In [1]: import numpy as np

In [2]: np.set_printoptions(precision=1, suppress=True, linewidth=120, sign=" ")

In [3]: def rnd(a):
   ...:     return np.round(a, 1) + 0
   ...: 

In [4]: mat = np.load("data.npy")

In [5]: mat
Out[5]: 
array([[ 0, -2,  2],
       [ 0,  0,  0],
       [ 0,  0,  0]])

In [6]: left, s, vt = np.linalg.svd(mat)

In [7]: np.argmax(s[:-1] / (s[1:] + 1e-6)) + 1
Out[7]: np.int64(1)

In [8]: A2 = left[:, :1] @ np.diag(s[:1]) @ vt[:1]

In [9]: rnd(A2)
Out[9]: 
array([[ 0., -2.,  2.],
       [ 0.,  0.,  0.],
       [ 0.,  0.,  0.]])

In [10]: np.linalg.matrix_rank(A2)
Out[10]: np.int64(1)

In [11]: rnd(np.abs(mat - A2).max())
Out[11]: np.float64(0.0)

In [12]: rnd(np.linalg.norm(mat - A2) / np.linalg.norm(mat))
Out[12]: np.float64(0.0)

In [13]: rng = np.random.default_rng(216069)

In [14]: z = rng.permutation(3)

In [15]: z
Out[15]: array([ 0,  1,  2])

In [16]: A2 = mat[z][:, z]

In [17]: A2
Out[17]: 
array([[ 0, -2,  2],
       [ 0,  0,  0],
       [ 0,  0,  0]])

In [18]: np.trace(A2)
Out[18]: np.int64(0)

In [19]: np.unique(A2.round(6), axis=0).shape
Out[19]: (2, 3)

In [20]: rnd(np.trace(np.linalg.pinv(A2) @ A2))
Out[20]: np.float64(1.0)

In [21]: left, s, vt = np.linalg.svd(mat)

In [22]: evecs = vt[:(s > 1e-8).sum()]

In [23]: x = mat[2] + -2 * mat[1] + rng.integers(2) * np.eye(3)[1]

In [24]: x
Out[24]: array([ 0.,  0.,  0.])

In [25]: np.allclose(evecs.T @ evecs @ x, x)
Out[25]: True

In [26]: np.linalg.matrix_rank(np.vstack([mat, x]))
Out[26]: np.int64(1)

In [27]: rnd(evecs.T @ evecs)
Out[27]: 
array([[ 0. ,  0. ,  0. ],
       [ 0. ,  0.5, -0.5],
       [ 0. , -0.5,  0.5]])

In [28]: X = np.loadtxt("arr.csv", delimiter=",")

In [29]: X
Out[29]: 
array([[-2.,  1.,  0.,  0.],
       [ 0., -2.,  1.,  0.],
       [ 0.,  0., -2.,  1.],
       [ 0.,  0.,  0., -2.]])

In [30]: rnd(np.abs(np.linalg.eigvals(X)).max())
Out[30]: np.float64(2.0)

In [31]: rnd(np.linalg.matrix_power(X, 4))
Out[31]: 
array([[ 16., -32.,  24.,  -8.],
       [  0.,  16., -32.,  24.],
       [  0.,   0.,  16., -32.],
       [  0.,   0.,   0.,  16.]])

In [32]: rnd(np.sort(np.abs(np.linalg.eigvals(X))))
Out[32]: array([ 2.,  2.,  2.,  2.])

In [33]: left, s, vt = np.linalg.svd(X, full_matrices=False)

In [34]: np.abs(left[:, 0]).round(6).argmax()
Out[34]: np.int64(1)

In [35]: (s > 1e-8).sum()
Out[35]: np.int64(4)

In [36]: rnd(left.T @ X @ vt.T)
Out[36]: 
array([[ 2.9,  0. ,  0. ,  0. ],
       [ 0. ,  2.4,  0. ,  0. ],
       [ 0. ,  0. ,  1.8,  0. ],
       [ 0. ,  0. ,  0. ,  1.3]])

In [37]: np.allclose(left * s @ vt, X)
Out[37]: True

In [38]: rnd(np.abs(vt[0]))
Out[38]: array([ 0.3,  0.6,  0.6,  0.4])

In [39]: rnd(s)
Out[39]: array([ 2.9,  2.4,  1.8,  1.3])

In [40]: rnd(np.sort(np.linalg.eigvals(X)))
Out[40]: array([-2., -2., -2., -2.])

In [41]: rnd(np.linalg.matrix_power(X - np.diag(np.diag(X)), 4))
Out[41]: 
array([[ 0.,  0.,  0.,  0.],
       [ 0.,  0.,  0.,  0.],
       [ 0.,  0.,  0.,  0.],
       [ 0.,  0.,  0.,  0.]])

In [42]: z = rng.permutation(4)

In [43]: z
Out[43]: array([ 3,  1,  2,  0])

In [44]: A2 = X[z][:, z]

In [45]: np.allclose(A2, X)
Out[45]: False

In [46]: np.trace(A2)
Out[46]: np.float64(-8.0)

In [47]: np.diag(A2)
Out[47]: array([-2., -2., -2., -2.])

In [48]: J = np.array([[8.0, 0.0, -2.0, 0.0],
    ...:     [0.0, 1.0, 1.0, 0.0],
    ...:     [0.0, 0.0, 1.0, 0.0],
    ...:     [0.0, 0.0, 0.0, 2.0]])

In [49]: A2 = J / np.linalg.norm(J, axis=1, keepdims=True)

In [50]: gram = A2 @ A2.T

In [51]: rnd(gram[1])
Out[51]: array([-0.2,  1. ,  0.7,  0. ])

In [52]: rnd(np.degrees(np.arccos(np.clip(gram[1, 0], -1, 1))))
Out[52]: np.float64(99.9)

In [53]: (gram - 2 * np.eye(4)).round(6).argmax(axis=1)
Out[53]: array([ 3,  2,  1,  0])

In [54]: rnd(np.linalg.norm(A2, axis=1))
Out[54]: array([ 1.,  1.,  1.,  1.])

In [55]: np.argwhere(np.triu(np.abs(gram) > 0.95, 1))
Out[55]: array([], shape=(0, 2), dtype=int64)

In [56]: (np.abs(gram) > 0.9).astype(int)
Out[56]: 
array([[ 1,  0,  0,  0],
       [ 0,  1,  0,  0],
       [ 0,  0,  1,  0],
       [ 0,  0,  0,  1]])

In [57]: r0, g = J[3], J[1]

In [58]: r0 @ g
Out[58]: np.float64(0.0)

In [59]: r0 @ r0
Out[59]: np.float64(4.0)

In [60]: p = (r0 @ g) / (r0 @ r0) * r0

In [61]: g - p
Out[61]: array([ 0.,  1.,  1.,  0.])

In [62]: p
Out[62]: array([ 0.,  0.,  0.,  0.])

In [63]: np.outer(r0, g)
Out[63]: 
array([[ 0.,  0.,  0.,  0.],
       [ 0.,  0.,  0.,  0.],
       [ 0.,  0.,  0.,  0.],
       [ 0.,  2.,  2.,  0.]])

In [64]: O = J.astype(float).copy()

In [65]: for j in range(4):
    ...:     O[:, j] -= O[:, :j] @ (O[:, :j].T @ O[:, j])
    ...:     O[:, j] /= np.linalg.norm(O[:, j])
    ...: 

In [66]: O.T @ O
Out[66]: 
array([[ 1.,  0.,  0.,  0.],
       [ 0.,  1.,  0.,  0.],
       [ 0.,  0.,  1.,  0.],
       [ 0.,  0.,  0.,  1.]])

In [67]: O
Out[67]: 
array([[ 1.,  0.,  0.,  0.],
       [ 0.,  1.,  0.,  0.],
       [ 0.,  0.,  1.,  0.],
       [ 0.,  0.,  0.,  1.]])

In [68]: z = rng.permutation(4)

In [69]: z
Out[69]: array([ 1,  3,  2,  0])

In [70]: A2 = J[z][:, z]

In [71]: rnd(np.sort(np.abs(np.linalg.eigvals(A2))))
Out[71]: array([ 1.,  1.,  2.,  8.])

In [72]: np.trace(A2)
Out[72]: np.float64(12.0)

In [73]: np.diag(A2)
Out[73]: array([ 1.,  2.,  1.,  8.])

In [74]: rnd(np.linalg.det(A2)), rnd(np.linalg.det(J[z]))
Out[74]: (np.float64(16.0), np.float64(16.0))

In [75]: np.allclose(A2, J)
Out[75]: False

In [76]: A2
Out[76]: 
array([[ 1.,  0.,  1.,  0.],
       [ 0.,  2.,  0.,  0.],
       [ 0.,  0.,  1.,  0.],
       [ 0.,  0., -2.,  8.]])

In [77]: np.flatnonzero(np.linalg.matrix_power((A2 != 0) + (A2.T != 0) + np.eye(4), 4)[3])
Out[77]: array([ 0,  2,  3])

In [78]: rnd(np.linalg.det(A2))
Out[78]: np.float64(16.0)

In [79]: rnd(np.sort(np.linalg.eigvals(A2).real))
Out[79]: array([ 1.,  1.,  2.,  8.])

In [80]: (A2 != 0).astype(int)
Out[80]: 
array([[ 1,  0,  1,  0],
       [ 0,  1,  0,  0],
       [ 0,  0,  1,  0],
       [ 0,  0,  1,  1]])

In [81]: m1 = np.load("layer3.npy")

In [82]: m1
Out[82]: 
array([[-10.8,   5.8,   7.8,  13.7],
       [ -5. ,   9.5,  -1.6,  16.8],
       [-11. ,  -6.7,   6.8, -13.7],
       [  0.6,  16.7,  -8.5,  -7. ],
       [-17. ,  -5. ,  -0.1,   9.3],
       [ -9.1,   6.8,  13.4,   9.7],
       [ -5.7,  -6.4, -14.6, -10.6],
       [  2.1,  15.5,   9.1,   8.6],
       [ -4.6,  -3.7, -13.4,  13.6],
       [  2.8,  15.8,   3.7,  11.4],
       [-11. ,  -6.9, -15.2,  -0.2],
       [  0.7,  -6.7,  18.3,   4.5],
       [  2.7,  -8.6,  14.9,   9.9],
       [ -8.3,  10.4, -11.8,  -9.2],
       [ -6.5,  18.8,   0.8,   2. ],
       [ 12.8,   3.8, -14.7,  -2.3],
       [ -4.6, -13.5,  13.4,   4.4],
       [  4.5,  -4. ,  17.5,   7.5],
       [-16.2,   6. ,  -6.1,  -8. ],
       [ 13.6,  11.5,   8.6,   2.8],
       [-15. ,   7.7,   6.7,   8.4],
       [  8.9,  -2.7, -17.5,   2.7],
       [  8.5, -15.5,   9. ,   2.3],
       [ -8.3,   2. , -16.1,  -8.3],
       [ -2. ,  15.3,   3.8,  12.2],
       [-15.8,  -4.8,  11.1,  -2.2]])

In [83]: x = np.array([-1, 2, 1, 2])

In [84]: rhs = m1 @ x

In [85]: rnd(np.linalg.lstsq(m1, rhs)[0])
Out[85]: array([-1.,  2.,  1.,  2.])

In [86]: rnd(np.linalg.pinv(m1) @ m1)
Out[86]: 
array([[ 1.,  0.,  0.,  0.],
       [ 0.,  1.,  0.,  0.],
       [ 0.,  0.,  1.,  0.],
       [ 0.,  0.,  0.,  1.]])

In [87]: rhs = rhs + 0.3 * rng.normal(size=26)

In [88]: rnd(rhs)
Out[88]: 
array([ 57.4,  56. , -23.1,  10.1,  25.6,  55.1, -42.9,  55.5,  11.3,  55.8, -18.4,  13.3,  15.1,  -1.3,  49.4, -24.6,
        -0.5,  20.1,   6.2,  23.7,  54.1, -26.4, -25.8, -20.1,  61.3,  12.7])

In [89]: coef, *_ = np.linalg.lstsq(m1, rhs)

In [90]: rnd(m1.T @ (rhs - m1 @ coef))
Out[90]: array([ 0.,  0.,  0.,  0.])

In [91]: coef.round()
Out[91]: array([-1.,  2.,  1.,  2.])

In [92]: rnd(np.linalg.norm(rhs - m1 @ coef))
Out[92]: np.float64(1.1)

In [93]: rnd(coef)
Out[93]: array([-1.,  2.,  1.,  2.])

In [94]: x = np.array([0, 3, 1, 0])

In [95]: h1 = np.maximum(m1 @ x, 0)

In [96]: rnd(np.tanh(m1 @ x))
Out[96]: 
array([ 1. ,  1. , -1. ,  1. , -1. ,  1. , -1. ,  1. , -1. ,  1. , -1. , -0.9, -1. ,  1. ,  1. , -1. , -1. ,  1. ,
        1. ,  1. ,  1. , -1. , -1. , -1. ,  1. , -1. ])

In [97]: np.flatnonzero(h1 > 1e-9)
Out[97]: array([  0,   1,   3,   5,   7,   9,  13,  14,  17,  18,  19,  20,  24])

In [98]: Ac = (m1 - m1.mean(axis=0)) / m1.std(axis=0)

In [99]: Ac.std(axis=0)
Out[99]: array([ 1.,  1.,  1.,  1.])

In [100]: coef = np.linalg.lstsq(np.delete(Ac, 2, axis=1), Ac[:, 2])[0]

In [101]: np.abs(coef).argmax()
Out[101]: np.int64(2)

In [102]: rnd(1 - np.var(Ac[:, 2] - np.delete(Ac, 2, axis=1) @ coef))
Out[102]: np.float64(0.2)

In [103]: d = np.linalg.norm(m1[:, None] - m1[None], axis=-1)

In [104]: (d + 1e9 * np.eye(26)).round(6).argmin(axis=1)
Out[104]: 
array([ 20,  24,  25,  13,  20,   0,  23,   9,  10,  24,   6,  17,  17,  23,  24,  21,  11,  11,  13,   7,   0,  15,
        12,   6,   9,   2])

In [105]: rnd(np.linalg.norm(m1, axis=1))
Out[105]: 
array([ 20. ,  20. ,  20. ,  20. ,  20. ,  20.1,  20. ,  20. ,  20. ,  20. ,  20. ,  20. ,  20. ,  20. ,  20. ,  20. ,
        20.1,  20. ,  20. ,  20. ,  20. ,  20. ,  20. ,  20. ,  20. ,  20. ])

In [106]: d[10].round(6).argsort(kind="stable")[:4]
Out[106]: array([ 10,   6,  23,   8])

In [107]: np.linalg.matrix_rank(d ** 2)
Out[107]: np.int64(6)
